>>> import numpy as np
>>> np.set_printoptions(suppress=True, linewidth=100)
>>> def tidy(a):
...     return np.round(a, 2) + 0
... 
>>> data = np.load("arr.npy")
>>> data
array([[1.  , 0.  , 0.  ],
       [0.  , 1.  , 0.  ],
       [0.  , 0.33, 0.67]])
>>> # triangular: eigenvalues sit on the diagonal
>>> vec = np.array([3, 0, 2])
>>> (data * vec).sum(axis=1)
array([3.  , 0.  , 1.34])
>>> data * vec
array([[3.  , 0.  , 0.  ],
       [0.  , 0.  , 0.  ],
       [0.  , 0.  , 1.34]])
>>> data @ np.ones(3)
array([1., 1., 1.])
>>> np.linalg.norm(data @ vec) <= np.linalg.norm(data, 2) * np.linalg.norm(vec) + 1e-9
np.True_
>>> np.sign((data @ vec).round(6))
array([1., 0., 1.])
>>> tidy(np.linalg.norm(data, axis=0))
array([1.  , 1.05, 0.67])
>>> tidy(np.linalg.norm(data, "nuc"))
np.float64(2.7)
>>> tidy(np.linalg.norm(data, 1)), tidy(np.linalg.norm(data, np.inf))
(np.float64(1.33), np.float64(1.0))
>>> tidy(np.linalg.norm(data, 2))
np.float64(1.08)
>>> tidy(np.linalg.norm(data) ** 2 / np.linalg.norm(data, 2) ** 2)
np.float64(2.17)
>>> M2 = data / np.sqrt((data ** 2).mean(axis=1, keepdims=True))
>>> np.linalg.matrix_rank(M2) == np.linalg.matrix_rank(data)
np.True_
>>> tidy(np.linalg.norm(M2, axis=1))
array([1.73, 1.73, 1.73])
>>> np.linalg.matrix_rank(data - data.mean(axis=1, keepdims=True))
np.int64(2)
>>> data.sum(axis=1)
array([1., 1., 1.])
>>> data @ np.ones(3)
array([1., 1., 1.])
>>> tidy(np.linalg.matrix_power(data, 100))
array([[1., 0., 0.],
       [0., 1., 0.],
       [0., 1., 0.]])
>>> pr = np.eye(3)[0]
>>> for _ in range(3):
...     pr = pr @ data
...     print(pr.round(2))
... 
[1. 0. 0.]
[1. 0. 0.]
[1. 0. 0.]
>>> left, sigma, VT = np.linalg.svd(data, full_matrices=False)
>>> np.allclose(left * sigma @ VT, data)
True
>>> left.shape, sigma.shape, VT.shape
((3, 3), (3,), (3, 3))
>>> (sigma > 1e-8).sum()
np.int64(3)
>>> F, _ = np.linalg.qr(np.array([[-2.0, 1.1, 0.0, 0.9],
...     [-1.2, 1.2, 1.4, 1.5],
...     [-2.0, -0.2, -2.2, 0.9],
...     [1.4, -0.6, -1.6, -0.6]]))
>>> tidy(F)
array([[-0.59, -0.3 ,  0.43, -0.61],
       [-0.36, -0.61,  0.08,  0.7 ],
       [-0.59,  0.73,  0.15,  0.32],
       [ 0.41,  0.08,  0.89,  0.18]])
>>> # keeps lengths
>>> vec = np.array([1, 3, 0, 3])
>>> tidy(np.linalg.norm(vec)), tidy(np.linalg.norm(F @ vec))
(np.float64(4.36), np.float64(4.36))
>>> tidy(F.T @ (F @ vec))
array([1., 3., 0., 3.])
>>> tidy(np.linalg.inv(F))
array([[-0.59, -0.36, -0.59,  0.41],
       [-0.3 , -0.61,  0.73,  0.08],
       [ 0.43,  0.08,  0.15,  0.89],
       [-0.61,  0.7 ,  0.32,  0.18]])
>>> tidy(np.sort(np.abs(np.degrees(np.angle(np.linalg.eigvals(F))))))
array([  0.  , 115.93, 115.93, 180.  ])
>>> tidy(np.abs(np.linalg.eigvals(F)))
array([1., 1., 1., 1.])
>>> rng = np.random.default_rng(713915)
>>> z = rng.permutation(4)
>>> z
array([3, 1, 0, 2])
>>> M2 = F[z][:, z]
>>> tidy(np.trace(M2))
np.float64(-0.87)
>>> tidy(np.linalg.det(M2)), tidy(np.linalg.det(F[z]))
(np.float64(-1.0), np.float64(-1.0))
>>> np.allclose(M2, F)
False
>>> tidy(np.sort(np.abs(np.linalg.eigvals(M2))))
array([1., 1., 1., 1.])
>>> M2 = np.linalg.inv(F)
>>> tidy(F @ M2)
array([[1., 0., 0., 0.],
       [0., 1., 0., 0.],
       [0., 0., 1., 0.],
       [0., 0., 0., 1.]])
>>> tidy(np.linalg.slogdet(F)[0])
np.float64(-1.0)
>>> (np.abs(M2) > 1e-9).astype(int)
array([[1, 1, 1, 1],
       [1, 1, 1, 1],
       [1, 1, 1, 1],
       [1, 1, 1, 1]])
>>> tidy(np.linalg.det(F) * M2)
array([[ 0.59,  0.36,  0.59, -0.41],
       [ 0.3 ,  0.61, -0.73, -0.08],
       [-0.43, -0.08, -0.15, -0.89],
       [ 0.61, -0.7 , -0.32, -0.18]])
>>> tidy(M2)
array([[-0.59, -0.36, -0.59,  0.41],
       [-0.3 , -0.61,  0.73,  0.08],
       [ 0.43,  0.08,  0.15,  0.89],
       [-0.61,  0.7 ,  0.32,  0.18]])
>>> tidy(np.linalg.cond(F))
np.float64(1.0)
>>> tidy(np.linalg.inv(M2))
array([[-0.59, -0.3 ,  0.43, -0.61],
       [-0.36, -0.61,  0.08,  0.7 ],
       [-0.59,  0.73,  0.15,  0.32],
       [ 0.41,  0.08,  0.89,  0.18]])
>>> tidy(np.linalg.svd(F, compute_uv=False))
array([1., 1., 1., 1.])
>>> tidy(F.T @ F)
array([[1., 0., 0., 0.],
       [0., 1., 0., 0.],
       [0., 0., 1., 0.],
       [0., 0., 0., 1.]])
>>> vec = np.array([-1, 2, -1, -1])
>>> tidy(F @ np.eye(4)[0])
array([-0.59, -0.36, -0.59,  0.41])
>>> np.sign((F @ vec).round(6))
array([ 1., -1.,  1., -1.])
>>> tidy((F * vec).sum(axis=1))
array([ 0.17, -1.65,  1.58, -1.33])
>>> (F @ vec).argmax()
np.int64(2)
>>> tidy(F @ (2 * vec))
array([ 0.33, -3.29,  3.16, -2.65])
>>> tidy(F @ np.ones(4))
array([-1.08, -0.19,  0.6 ,  1.56])
>>> M = np.load("test3.npy")
>>> M
array([[ 9, -6,  9],
       [-6,  4, -6],
       [ 9, -6,  9],
       [ 0,  0,  0],
       [-9,  6, -9]])
>>> # rows 0 and 2 are equal
>>> left, sigma, VT = np.linalg.svd(M)
>>> evecs = VT[:(sigma > 1e-8).sum()]
>>> vec = M[3] + -2 * M[1] + rng.integers(2) * np.eye(3)[2]
>>> vec
array([12., -8., 13.])
>>> np.linalg.matrix_rank(np.vstack([M, vec]))
np.int64(2)
>>> tidy(np.linalg.norm(vec - evecs.T @ evecs @ vec))
np.float64(0.77)
>>> np.allclose(evecs.T @ evecs @ vec, vec)
False
>>> W0 = np.load("mat.npy")
>>> W0
array([[-0.77, -0.63,  1.05,  0.21],
       [ 1.21,  0.99, -1.65, -0.33]])
>>> # rows and columns are dependent
>>> tidy(np.linalg.det(data))
np.float64(0.67)
>>> tidy(np.sort(np.abs(np.linalg.eigvals(data))))
array([0.67, 1.  , 1.  ])
>>> np.trace(data)
np.float64(2.67)
>>> r = np.linalg.matrix_rank(W0)
>>> r
np.int64(1)
>>> N = np.linalg.svd(W0)[2][r:].T
>>> np.allclose(W0 @ N, 0)
True
>>> [int(np.linalg.matrix_rank(W0[:, :j + 1])) for j in range(4)]
[1, 1, 1, 1]
>>> M2 = W0 / np.linalg.norm(W0, axis=1, keepdims=True)
>>> G = M2 @ M2.T
>>> np.argwhere(np.triu(np.abs(G) > 0.95, 1))
array([[0, 1]])
>>> tidy(G)
array([[ 1., -1.],
       [-1.,  1.]])
>>> left, sigma, VT = np.linalg.svd(W0)
>>> evecs = VT[:(sigma > 1e-8).sum()]
>>> vec = W0[1] + 5 * W0[0] + rng.integers(2) * np.eye(4)[1]
>>> tidy(vec)
array([-2.64, -1.16,  3.6 ,  0.72])
>>> np.allclose(evecs.T @ evecs @ vec, vec)
False
>>> tidy(np.linalg.norm(vec - evecs.T @ evecs @ vec))
np.float64(0.9)
>>> np.linalg.matrix_rank(np.vstack([W0, vec]))
np.int64(2)
>>> left, sigma, VT = np.linalg.svd(W0)
>>> tidy(sigma)
array([2.72, 0.  ])
>>> np.argmax(sigma[:-1] / (sigma[1:] + 1e-6)) + 1
np.int64(1)
>>> M2 = left[:, :1] @ np.diag(sigma[:1]) @ VT[:1]
>>> np.linalg.matrix_rank(W0, rtol=0.05)
np.int64(1)
>>> tidy(M2)
array([[-0.77, -0.63,  1.05,  0.21],
       [ 1.21,  0.99, -1.65, -0.33]])
>>> tidy(np.linalg.norm(W0 - M2) / np.linalg.norm(W0))
np.float64(0.0)
>>> mat = np.loadtxt("w.csv", delimiter=",")
>>> tidy(mat)
array([[-1.82,  1.09, -2.  , -0.72],
       [ 1.88, -1.58,  1.1 ,  1.33],
       [-1.62,  1.82,  0.05, -1.75],
       [ 1.03, -1.73, -1.24,  1.85],
       [ 1.89, -1.44,  1.43,  1.14],
       [-1.06, -0.12, -2.75,  0.55],
       [-1.32,  1.82,  0.73, -1.85],
       [ 1.71, -0.83,  2.29,  0.42],
       [-1.83,  1.11, -1.96, -0.75],
       [-0.84, -0.36, -2.75,  0.78],
       [-0.23, -0.94, -2.53,  1.3 ],
       [-1.48,  0.44, -2.57, -0.01],
       [-1.16,  1.78,  1.02, -1.86],
       [-0.21,  1.27,  2.21, -1.57],
       [-1.87,  1.62, -0.99, -1.38],
       [-1.71,  0.84, -2.28, -0.43],
       [ 1.17, -1.78, -1.01,  1.86],
       [-0.61, -0.59, -2.7 ,  0.99],
       [ 1.71, -1.79,  0.24,  1.67],
       [ 1.86, -1.63,  0.94,  1.41],
       [-1.85,  1.67, -0.83, -1.46],
       [ 1.72, -1.79,  0.26,  1.67]])
>>> # rank 2
>>> cen = mat - mat.mean(axis=0)
>>> evecs = np.linalg.svd(cen)[2][:2]
>>> M2 = cen - cen @ evecs.T @ evecs
>>> tidy(np.linalg.norm(M2) / np.linalg.norm(cen))
np.float64(0.0)
>>> left, sigma, VT = np.linalg.svd(mat, full_matrices=False)
>>> tidy(left.T @ left)
array([[1., 0., 0., 0.],
       [0., 1., 0., 0.],
       [0., 0., 1., 0.],
       [0., 0., 0., 1.]])
>>> tidy(np.cumsum(sigma ** 2) / np.sum(sigma ** 2))
array([0.62, 1.  , 1.  , 1.  ])
>>> left.shape, sigma.shape, VT.shape
((22, 4), (4,), (4, 4))
>>> tidy(np.abs(VT[0]))
array([0.62, 0.54, 0.33, 0.46])
>>> tidy(sigma / sigma[0])
array([1.  , 0.78, 0.  , 0.  ])
>>> tidy(left.T @ mat @ VT.T)
array([[11.08,  0.  ,  0.  ,  0.  ],
       [ 0.  ,  8.67,  0.  ,  0.  ],
       [ 0.  ,  0.  ,  0.  ,  0.  ],
       [ 0.  ,  0.  ,  0.  ,  0.  ]])
>>> left, sigma, VT = np.linalg.svd(mat)
>>> evecs = VT[:(sigma > 1e-8).sum()]
>>> vec = mat[7] + 5 * mat[4] + rng.integers(2) * np.eye(4)[0]
>>> tidy(vec)
array([11.17, -8.01,  9.45,  6.12])
>>> tidy(evecs.T @ evecs)
array([[ 0.4 , -0.31,  0.29,  0.24],
       [-0.31,  0.37,  0.07, -0.37],
       [ 0.29,  0.07,  0.84, -0.2 ],
       [ 0.24, -0.37, -0.2 ,  0.38]])
>>> np.allclose(evecs.T @ evecs @ vec, vec)
True
>>> E = np.load("data.npy")
>>> E
array([[10,  2,  2],
       [ 2, -1, -2],
       [ 2,  2,  7]])
>>> O, evecs = np.linalg.qr(E[:, :1])[0], np.linalg.qr(E[:, 1:])[0]
>>> sigma = np.linalg.svd(O.T @ evecs, compute_uv=False)
>>> tidy(np.linalg.norm(O @ O.T - evecs @ evecs.T, 2))
np.float64(1.0)
>>> (sigma > 0.9).sum()
np.int64(0)
>>> X = np.load("x.npy")
>>> X
array([[ 17.58,  -5.81,  -7.18,   2.36],
       [ -8.28,  16.94,   1.23,   6.56],
       [  0.36, -11.75, -16.  ,   2.41],
       [ -2.76,  14.56, -13.28,  -1.99],
       [ -5.5 , -10.13,   0.2 , -16.34],
       [  3.85,   5.9 ,   6.93, -17.39],
       [-12.38,   7.22, -12.04,  -7.05],
       [ 11.31, -10.06, -12.59,   3.53],
       [ -2.41, -12.3 ,  13.76,   7.32],
       [ -5.43, -14.55,  11.69,  -4.73],
       [  5.64, -18.98,   1.86,  -2.09],
       [ -0.83,  -5.25, -19.09,   2.72],
       [-13.85,   9.4 ,  -4.57,   9.94],
       [-10.82,  -2.68,  -6.02,  15.48],
       [  0.6 ,  10.3 ,  -0.53, -17.12],
       [ -7.16,  -5.29, -11.33,  13.87],
       [ -5.96, -11.38,  -2.83, -15.06],
       [ 14.99,  -7.75, -10.68,  -1.09],
       [ -0.57,  10.32,  -1.38,  17.06],
       [-10.29,  -6.02, -10.5 , -12.15],
       [ 12.04,  -3.37,  -9.73, -12.21],
       [-10.41, -16.14,  -1.07,  -5.47]])
>>> cen = X - X.mean(axis=0)
>>> evecs = np.linalg.svd(cen)[2][:1]
>>> M2 = cen - cen @ evecs.T @ evecs
>>> tidy(np.linalg.norm(M2) / np.linalg.norm(cen))
np.float64(0.8)
>>> tidy(M2.std(axis=0))
array([8.  , 6.96, 8.17, 7.39])
>>> tidy((cen @ evecs.T).std(axis=0))
array([11.45])
>>> tidy(np.diag(evecs.T @ evecs))
array([0.11, 0.44, 0.03, 0.42])
>>> K = np.load("out16.npy")
>>> K
array([[ 5., -1.,  0.],
       [-1.,  0., -1.],
       [ 0., -1.,  3.]])
>>> # equal to its transpose
>>> M2 = np.linalg.inv(K)
>>> K @ M2
array([[1., 0., 0.],
       [0., 1., 0.],
       [0., 0., 1.]])
>>> tidy(np.linalg.det(K) * np.linalg.det(M2))
np.float64(1.0)
>>> tidy(np.linalg.cond(K))
np.float64(11.06)
>>> (np.abs(M2) > 1e-9).astype(int)
array([[1, 1, 1],
       [1, 1, 1],
       [1, 1, 1]])
